$ python -q
>>> import numpy as np
>>> np.set_printoptions(precision=4, suppress=True, linewidth=200, sign=" ")
>>> feats = np.load("case8.npy")
>>> print(feats)
[[-14.9804 -14.8877  -1.9525]
 [-13.4591 -13.2285  -1.8771]
 [ -6.2672  -5.4228  -1.3944]
 [ -3.1411  -2.1416  -1.0231]
 [ -2.2602  -1.2793  -0.8616]
 [ -2.2354  -1.256   -0.8564]
 [ -2.1592  -1.1848  -0.8399]
 [ -1.5035  -0.6103  -0.6732]
 [ -1.3909  -0.5213  -0.6388]
 [ -0.8058  -0.1453  -0.4173]
 [  0.5244   0.0229   0.2254]
 [  1.3656   0.2067   0.4693]
 [  1.5979   0.2834   0.5213]
 [  3.3333   1.0599   0.8093]
 [  3.401    1.0953   0.8182]
 [  3.5175   1.1569   0.8332]
 [  3.5941   1.1978   0.8429]
 [ 13.8835   8.1408   1.5967]
 [ 17.4476  10.8468   1.7569]
 [ 22.4016  14.726    1.9454]]
>>> idx = feats[:, 1] > np.median(feats[:, 1])
>>> u = feats[idx].mean(axis=0) - feats[~idx].mean(axis=0)
>>> ((feats - feats.mean(axis=0)) @ u > 0).astype(int)
array([ 0,  0,  0,  0,  0,  0,  0,  0,  0,  0,  0,  1,  1,  1,  1,  1,  1,  1,  1,  1])
>>> data = np.loadtxt("w.csv", delimiter=",")
>>> data
array([[ 6.,  0.,  0., -1.],
       [ 0., 14., -2., 17.],
       [ 0., -2.,  2., -1.],
       [-1., 17., -1., 22.]])
>>> w, vecs = np.linalg.eigh(data)
>>> np.unique(w.round(6) + 0, return_counts=True)[1]
array([ 1,  1,  1,  1])
>>> np.linalg.eigvalsh(data + 5 * np.eye(4))
array([  5.    ,   7.3375,  11.0553,  40.6071])
>>> np.abs(vecs[:, -1]).round(6).argmax()
np.int64(3)
>>> np.round(np.linalg.eigvalsh(data @ data), 4) + 0
array([    0.    ,     5.464 ,    36.6671,  1267.8689])
>>> print((w > 1e-8).sum(), (w < -1e-8).sum())
3 0
>>> w.sum(), np.trace(data)
(np.float64(44.0), np.float64(44.0))
>>> np.round(vecs.T @ vecs, 4) + 0
array([[ 1.,  0.,  0.,  0.],
       [ 0.,  1.,  0.,  0.],
       [ 0.,  0.,  1.,  0.],
       [ 0.,  0.,  0.,  1.]])
>>> print(np.round(vecs.T @ data @ vecs, 4) + 0)
[[  0.       0.       0.       0.    ]
 [  0.       2.3375   0.       0.    ]
 [  0.       0.       6.0553   0.    ]
 [  0.       0.       0.      35.6071]]
>>> Uu, sv, VT = np.linalg.svd(data)
>>> vecs = VT[:(sv > 1e-8).sum()]
>>> rng = np.random.default_rng(105)
>>> vec = data[3] + 3 * data[0] + rng.integers(2) * np.eye(4)[0]
>>> vec
array([17., 17., -1., 19.])
>>> np.linalg.matrix_rank(np.vstack([data, vec]))
np.int64(3)
>>> np.diag(vecs.T @ vecs)
array([ 0.9921,  0.4921,  0.8016,  0.7143])
>>> idx = rng.permutation(3)
>>> other = feats[:, idx] * rng.choice([-1, 1], 3)
>>> other
array([[-14.9804, -14.8877,   1.9525],
       [-13.4591, -13.2285,   1.8771],
       [ -6.2672,  -5.4228,   1.3944],
       [ -3.1411,  -2.1416,   1.0231],
       [ -2.2602,  -1.2793,   0.8616],
       [ -2.2354,  -1.256 ,   0.8564],
       [ -2.1592,  -1.1848,   0.8399],
       [ -1.5035,  -0.6103,   0.6732],
       [ -1.3909,  -0.5213,   0.6388],
       [ -0.8058,  -0.1453,   0.4173],
       [  0.5244,   0.0229,  -0.2254],
       [  1.3656,   0.2067,  -0.4693],
       [  1.5979,   0.2834,  -0.5213],
       [  3.3333,   1.0599,  -0.8093],
       [  3.401 ,   1.0953,  -0.8182],
       [  3.5175,   1.1569,  -0.8332],
       [  3.5941,   1.1978,  -0.8429],
       [ 13.8835,   8.1408,  -1.5967],
       [ 17.4476,  10.8468,  -1.7569],
       [ 22.4016,  14.726 ,  -1.9454]])
>>> Uu, _, VT = np.linalg.svd(feats.T @ other)
>>> idx
array([ 0,  1,  2])
>>> P = np.triu(np.array([[-6, -9, -3, 5], [-2, -5, -4, 7], [-3, 3, -2, 0], [-5, 8, 9, 4]]), 1) + np.eye(4)
>>> other = P @ data @ np.linalg.inv(P)
>>> round(np.linalg.det(other), 4)
np.float64(-0.0)
>>> print(np.linalg.matrix_rank(other))
3
>>> P @ data - data @ P
array([[  -5.,   19.,   25.,  -70.],
       [  -7.,  127.,   41.,   60.],
       [   0.,    0.,   -8.,   14.],
       [   0.,   -9.,   65., -114.]])
>>> np.round(np.poly(other), 4) + 0
array([   1.,  -44.,  313., -504.,    0.])
>>> print(np.argsort(-np.linalg.norm(data, axis=0).round(6), kind="stable")[:3])
[ 3  1  0]
>>> np.linalg.matrix_rank(data, rtol=0.1)
np.int64(2)
>>> [round(float(x), 4) for x in np.linalg.svd(data, compute_uv=False)[:3]]
[35.6071, 6.0553, 2.3375]
>>> m1 = np.loadtxt("block7.csv", delimiter=",")
>>> print(m1)
[[ 3.  2.  0.  0.]
 [ 0.  2.  0.  0.]
 [ 0.  0.  3.  2.]
 [ 0.  0.  0.  2.]]
>>> other = np.linalg.inv(m1)
>>> (np.abs(other) > 1e-9).astype(int)
array([[ 1,  1,  0,  0],
       [ 0,  1,  0,  0],
       [ 0,  0,  1,  1],
       [ 0,  0,  0,  1]])
>>> round(float(np.linalg.det(m1) * np.linalg.det(other)), 4)
1.0
>>> np.linalg.inv(other)
array([[ 3.,  2.,  0.,  0.],
       [ 0.,  2.,  0.,  0.],
       [ 0.,  0.,  3.,  2.],
       [ 0.,  0.,  0.,  2.]])
>>> print(round(np.linalg.cond(m1), 4))
2.4201
>>> np.linalg.det(m1) * other
array([[ 12., -12.,   0.,   0.],
       [  0.,  18.,   0.,   0.],
       [  0.,   0.,  12., -12.],
       [  0.,   0.,   0.,  18.]])
>>> other
array([[ 0.3333, -0.3333,  0.    ,  0.    ],
       [ 0.    ,  0.5   ,  0.    ,  0.    ],
       [ 0.    ,  0.    ,  0.3333, -0.3333],
       [ 0.    ,  0.    ,  0.    ,  0.5   ]])
>>> other = m1 + rng.integers(-2, 3, (4, 2)) @ rng.integers(-2, 3, (2, 4))
>>> other
array([[ 1.,  2.,  0.,  1.],
       [ 1.,  3.,  1.,  0.],
       [ 3.,  1.,  4.,  1.],
       [-4., -2., -2.,  3.]])
>>> np.round(np.linalg.svd(other - m1, compute_uv=False), 4) + 0
array([ 6.533,  1.523,  0.   ,  0.   ])
>>> np.abs(other - m1).sum(axis=1)
array([ 3.,  3.,  6.,  9.])
>>> np.linalg.matrix_rank(other - m1, tol=1e-8)
np.int64(2)
>>> vec = np.array([1, 2, 0, 0])
>>> a = np.maximum(other @ vec, 0)
>>> print(np.tanh(other @ vec))
[ 0.9999  1.      0.9999 -1.    ]
>>> X = np.load("run1.npy")
>>> X
array([[ 0,  1,  1],
       [ 1,  0,  1],
       [ 1,  1,  0]])
>>> w, vecs = np.linalg.eigh(X)
>>> vec = np.array([-9, 0, -1])
>>> (np.sign(vecs[:, -1].round(6)) == np.sign(vecs[0, -1].round(6))).astype(int)
array([ 1,  1,  1])
>>> print(vec @ X @ vec)
18
>>> w, vecs = np.linalg.eigh(X)
>>> print(np.unique(w.round(6) + 0, return_counts=True)[1])
[ 2  1]
>>> print(np.linalg.svd(X, compute_uv=False))
[ 2.  1.  1.]
>>> np.abs(vecs[:, -1]).round(6).argmax()
np.int64(0)
>>> print(np.abs(vecs[:, -1]))
[ 0.5774  0.5774  0.5774]
>>> np.round(vecs @ np.diag(w) @ vecs.T, 4) + 0
array([[ 0.,  1.,  1.],
       [ 1.,  0.,  1.],
       [ 1.,  1.,  0.]])
>>> print(w)
[-1. -1.  2.]
>>> X @ (-1.0) ** np.arange(3)
array([ 0.,  2.,  0.])
>>> (X @ X)[0]
array([ 2,  1,  1])
>>> X @ np.ones(3)
array([ 2.,  2.,  2.])
>>> other = X / np.linalg.norm(X, axis=1, keepdims=True)
>>> gram = other @ other.T
>>> round(float(np.degrees(np.arccos(np.clip(gram[2, 1], -1, 1)))), 4)
60.0
>>> gram[2]
array([ 0.5,  0.5,  1. ])
>>> np.argwhere(np.triu(np.abs(gram) > 0.95, 1))
array([], shape=(0, 2), dtype=int64)
>>> (np.abs(gram) > 0.9).astype(int)
array([[ 1,  0,  0],
       [ 0,  1,  0],
       [ 0,  0,  1]])
